>>> import numpy as np
>>> import numpy.linalg as la
>>> np.set_printoptions(precision=2, suppress=True, linewidth=200, legacy="1.25")
>>> def tidy(a):
...     return np.round(a, 2) + 0
... 
>>> J = np.loadtxt("w.csv", delimiter=",")
>>> print(J)
[[ 8. 13.  9.]
 [ 5.  7.  6.]
 [ 5.  7.  6.]
 [ 5.  7.  6.]
 [ 3.  3.  4.]
 [ 4.  5.  5.]
 [ 8. 13.  9.]
 [ 7. 11.  8.]
 [ 6.  9.  7.]
 [ 2.  1.  3.]
 [ 6.  9.  7.]
 [ 8. 13.  9.]
 [ 4.  5.  5.]
 [ 4.  5.  5.]
 [ 7. 11.  8.]
 [ 7. 11.  8.]
 [ 2.  1.  3.]
 [ 7. 11.  8.]
 [ 2.  1.  3.]]
>>> # rows 1 and 2 are equal
>>> r = la.matrix_rank(J)
>>> print(r)
2
>>> N = la.svd(J)[2][r:].T
>>> tidy(N @ N.T)
array([[ 0.71, -0.14, -0.43],
       [-0.14,  0.03,  0.09],
       [-0.43,  0.09,  0.26]])
>>> N.shape
(3, 1)
>>> la.matrix_rank(J.T @ J), la.matrix_rank(J @ J.T)
(2, 2)
>>> gram = np.cov(J, rowvar=False)
>>> tidy(la.eigvalsh(gram)[::-1])
array([25.89,  0.  ,  0.  ])
>>> np.corrcoef(J[:, 0], J[:, 1])[0, 1]
1.0
>>> tidy(np.polyfit(J[:, 0], J[:, 1], 1))
array([ 2., -3.])
>>> U, sv, VT = la.svd(J)
>>> tidy(sv)
array([52.87,  4.3 ,  0.  ])
>>> print(np.argmax(sv[:-1] / (sv[1:] + 1e-6)) + 1)
2
>>> M2 = U[:, :2] @ np.diag(sv[:2]) @ VT[:2]
>>> tidy(np.abs(J - M2).max())
0.0
>>> tidy(la.norm(J - M2) / la.norm(J))
0.0
>>> tidy(M2)
array([[ 8., 13.,  9.],
       [ 5.,  7.,  6.],
       [ 5.,  7.,  6.],
       [ 5.,  7.,  6.],
       [ 3.,  3.,  4.],
       [ 4.,  5.,  5.],
       [ 8., 13.,  9.],
       [ 7., 11.,  8.],
       [ 6.,  9.,  7.],
       [ 2.,  1.,  3.],
       [ 6.,  9.,  7.],
       [ 8., 13.,  9.],
       [ 4.,  5.,  5.],
       [ 4.,  5.,  5.],
       [ 7., 11.,  8.],
       [ 7., 11.,  8.],
       [ 2.,  1.,  3.],
       [ 7., 11.,  8.],
       [ 2.,  1.,  3.]])
>>> M2 = np.array([[2, 0], [3, 1], [0, 1]])
>>> print(np.einsum("ik,kj->ji", J, M2))
[[55. 31. 31. 31. 15. 23. 55. 47. 39.  7. 39. 55. 23. 23. 47. 47.  7. 47.  7.]
 [22. 13. 13. 13.  7. 10. 22. 19. 16.  4. 16. 22. 10. 10. 19. 19.  4. 19.  4.]]
>>> la.matrix_rank(np.vstack([J, M2.T]))
3
>>> J @ M2
array([[55., 22.],
       [31., 13.],
       [31., 13.],
       [31., 13.],
       [15.,  7.],
       [23., 10.],
       [55., 22.],
       [47., 19.],
       [39., 16.],
       [ 7.,  4.],
       [39., 16.],
       [55., 22.],
       [23., 10.],
       [23., 10.],
       [47., 19.],
       [47., 19.],
       [ 7.,  4.],
       [47., 19.],
       [ 7.,  4.]])
>>> la.matrix_rank(J @ M2)
2
>>> M2.T @ J.T
array([[55., 31., 31., 31., 15., 23., 55., 47., 39.,  7., 39., 55., 23., 23., 47., 47.,  7., 47.,  7.],
       [22., 13., 13., 13.,  7., 10., 22., 19., 16.,  4., 16., 22., 10., 10., 19., 19.,  4., 19.,  4.]])
>>> np.einsum("ij->j", J)
array([100., 143., 119.])
>>> X = np.load("case7.npy")
>>> tidy(X)
array([[0.5 , 0.17, 0.17, 0.17],
       [0.2 , 0.4 , 0.2 , 0.2 ],
       [0.14, 0.14, 0.43, 0.29],
       [0.29, 0.14, 0.29, 0.29]])
>>> # a transition matrix
>>> tidy(np.einsum("ij,ji->", X, X))
1.16
>>> tidy(la.eigvals(X))
array([1.  , 0.05, 0.31, 0.25])
>>> print(tidy(la.eigvals(X).sum().real))
1.61
>>> x0 = np.array([3, 0, 2, -3])
>>> rhs = X @ x0
>>> tidy(rhs)
array([1.33, 0.4 , 0.43, 0.57])
>>> tidy(la.solve(X, X[:, 3]))
array([0., 0., 0., 1.])
>>> print(tidy(la.solve(X, rhs + X[:, 0])))
[ 4.  0.  2. -3.]
>>> rng = np.random.default_rng(272)
>>> idx = rng.permutation(4)
>>> idx
array([3, 2, 1, 0])
>>> M2 = X[idx][:, idx]
>>> print(tidy(la.det(M2)), tidy(la.det(X[idx])))
0.0 0.0
>>> tidy(np.sort(np.abs(la.eigvals(M2))))
array([0.05, 0.25, 0.31, 1.  ])
